$ python3 -q
>>> import numpy as np
>>> from numpy import linalg as LA
>>> np.set_printoptions(suppress=True, linewidth=120)
>>> A = np.array([[-2.2, -0.6, 0.5, -0.3, -0.2, -0.9, 1.3],
...     [1.1, 0.3, 0.9, 0.1, 0.0, 0.2, 1.8],
...     [0.9, -0.7, 0.0, -0.5, -1.0, 1.0, 0.6],
...     [-0.6, -0.3, 0.7, 0.3, 0.2, 0.9, 0.7],
...     [0.5, -0.3, -2.1, 0.4, 0.8, 0.9, 1.1],
...     [0.2, 0.3, -1.3, -2.5, 0.8, 0.5, 2.0],
...     [1.2, 0.5, -1.0, 1.1, -0.1, -0.8, -0.4]])
>>> r0 = np.array([-5, 3, 4])
>>> np.round(np.correlate(A[4], A[2], "full"), 2)
array([ 0.3 ,  0.32, -2.06, -1.81,  3.13,  1.64,  1.22,  1.  , -3.72, -0.75,  0.09,  0.04,  0.99])
>>> x = np.array([1, 2, 2, 1, 2, 1, 1])
>>> y = A @ x
>>> c, lr = np.zeros(7), 1 / LA.norm(A, 2) ** 2
>>> for i in range(50):
...     c -= lr * A.T @ (A @ c - y)
...     if i % 10 == 0: print(i, round(LA.norm(A @ c - y), 2))
... 
0 5.21
10 1.42
20 0.53
30 0.21
40 0.09
>>> np.round(LA.cond(A), 2)
np.float64(32.13)
>>> rng = np.random.default_rng(3314)
>>> labels = rng.permutation(7)
>>> labels
array([1, 3, 0, 4, 2, 6, 5])
>>> A2 = A[labels][:, labels]
>>> np.round(np.sort(np.abs(LA.eigvals(A2))), 2)
array([0.81, 0.89, 0.89, 1.97, 2.27, 2.27, 3.36])
>>> np.allclose(A2, A)
False
>>> np.diag(A2)
array([ 0.3,  0.3, -2.2,  0.8,  0. , -0.4,  0.5])
>>> O, _ = LA.qr(np.array([[-1.1, 0.3, 1.1, -0.3, -0.6, 0.9, 2.1],
...     [-0.6, 0.5, 0.8, -0.4, -0.3, 1.3, -1.8],
...     [1.1, -0.1, -0.8, 2.2, 0.0, 1.2, 1.0],
...     [0.1, 1.4, -0.1, 2.1, -0.7, -1.0, 0.7],
...     [-0.5, 0.5, 0.8, 0.0, 0.8, -1.0, -0.1],
...     [0.4, 0.5, 0.2, -0.4, -1.6, 0.8, 0.0],
...     [-0.8, 1.4, -0.1, -1.2, 0.2, -0.1, 1.1]]))
>>> feats = -1 * O
>>> feats.round(2)
array([[ 0.56, -0.1 ,  0.27,  0.37, -0.48, -0.16, -0.46],
       [ 0.31,  0.11,  0.36, -0.04,  0.04, -0.55,  0.68],
       [-0.56,  0.2 ,  0.03,  0.35,  0.1 , -0.64, -0.31],
       [-0.05,  0.73,  0.07,  0.47, -0.17,  0.4 ,  0.23],
       [ 0.26,  0.14,  0.43,  0.06,  0.79,  0.14, -0.3 ],
       [-0.2 ,  0.34,  0.52, -0.65, -0.31,  0.03, -0.23],
       [ 0.41,  0.52, -0.59, -0.31,  0.1 , -0.27, -0.21]])
>>> Uu, sig, vt = LA.svd(feats, full_matrices=False)
>>> np.round(Uu.T @ feats @ vt.T, 2) + 0
array([[1., 0., 0., 0., 0., 0., 0.],
       [0., 1., 0., 0., 0., 0., 0.],
       [0., 0., 1., 0., 0., 0., 0.],
       [0., 0., 0., 1., 0., 0., 0.],
       [0., 0., 0., 0., 1., 0., 0.],
       [0., 0., 0., 0., 0., 1., 0.],
       [0., 0., 0., 0., 0., 0., 1.]])
>>> np.allclose(Uu * sig @ vt, feats)
True
>>> np.round(sig / sig[0], 2)
array([1., 1., 1., 1., 1., 1., 1.])
>>> Uu.shape, sig.shape, vt.shape
((7, 7), (7,), (7, 7))
>>> sig.round(2)
array([1., 1., 1., 1., 1., 1., 1.])
